>>> import numpy as np
>>> import numpy.linalg as la
>>> np.set_printoptions(precision=3, suppress=True, linewidth=100)
>>> data = np.array([[1, -2], [-1, 0], [2, 2], [0, 2], [0, 1]])
>>> data[-1] = data[0] + 5 * data[1]
>>> data
array([[ 1, -2],
       [-1,  0],
       [ 2,  2],
       [ 0,  2],
       [-4, -2]])
>>> rng = np.random.default_rng(259472)
>>> labels = rng.permutation(2)
>>> out = data[:, labels] * rng.choice([-1, 1], 2)
>>> out
array([[-1, -2],
       [ 1,  0],
       [-2,  2],
       [ 0,  2],
       [ 4, -2]])
>>> left, _, vt = la.svd(data.T @ out)
>>> print(labels)
[0 1]
>>> t3 = np.stack([data, -1 * data, data[::-1]])
>>> la.norm(t3, axis=(1, 2))
array([6.164, 6.164, 6.164])
>>> theta = rng.uniform(0, 2 * np.pi, 30)
>>> Q, _ = la.qr(np.array([[-1.2, -0.9], [-1.6, -0.2], [0.2, -0.3], [0.0, -0.1]]))
>>> W0 = 20 * np.c_[np.cos(theta), np.sin(theta)] @ Q.T
>>> W0
array([[  7.963, -15.025,  10.212,   2.564],
       [  2.453,  18.424,  -7.228,  -1.515],
       [ -4.885,  16.678,  -9.622,  -2.319],
       [-10.007, -16.993,   3.311,   0.365],
       [-12.487,  11.251, -10.474,  -2.79 ],
       [ 17.442,   9.03 ,   3.495,   1.423],
       [ 18.411,   1.467,   7.318,   2.308],
       [ 17.233,  -3.625,   9.099,   2.66 ],
       [-12.718, -15.37 ,   1.405,  -0.159],
       [ 18.423,   4.735,   5.852,   1.983],
       [ 18.388,   1.238,   7.411,   2.328],
       [-10.924, -16.532,   2.706,   0.197],
       [-16.261, -11.442,  -1.898,  -1.024],
       [ 12.135, -11.62 ,  10.488,   2.78 ],
       [-17.436,   3.055,  -8.93 ,  -2.63 ],
       [-10.534, -16.738,   2.967,   0.269],
       [-17.499,  -8.879,  -3.587,  -1.445],
       [-17.568,   2.65 ,  -8.805,  -2.607],
       [-14.786, -13.448,  -0.356,  -0.627],
       [ 17.961,  -1.235,   8.339,   2.518],
       [ -1.591,  17.822,  -8.709,  -1.994],
       [-18.035,  -7.113,  -4.614,  -1.693],
       [ -2.247, -18.415,   7.313,   1.542],
       [ 15.705,  -6.89 ,   9.906,   2.783],
       [ -5.579, -18.275,   5.806,   1.084],
       [ 13.777,  -9.748,  10.357,   2.812],
       [ -6.655,  15.803,  -9.995,  -2.468],
       [-12.848, -15.271,   1.304,  -0.186],
       [  6.672,  18.086,  -5.248,  -0.919],
       [-15.317,   7.545, -10.032,  -2.797]])
>>> # null space of dimension 2
>>> labels = W0[:, 3] > np.median(W0[:, 3])
>>> r0 = W0[labels].mean(axis=0) - W0[~labels].mean(axis=0)
>>> ((W0 - W0.mean(axis=0)) @ r0 > 0).astype(int)
array([1, 0, 0, 1, 0, 1, 1, 1, 0, 1, 1, 0, 0, 1, 0, 1, 0, 0, 0, 1, 0, 0, 1, 1, 1, 1, 0, 0, 0, 0])
>>> print(labels.astype(int))
[1 0 0 1 0 1 1 1 0 1 1 1 0 1 0 1 0 0 0 1 0 0 1 1 1 1 0 0 0 0]
>>> print(r0)
[ 18.474 -10.561  12.758   3.519]
>>> np.round((((W0 - W0.mean(axis=0)) @ r0 > 0) == labels).mean(), 3)
np.float64(0.967)
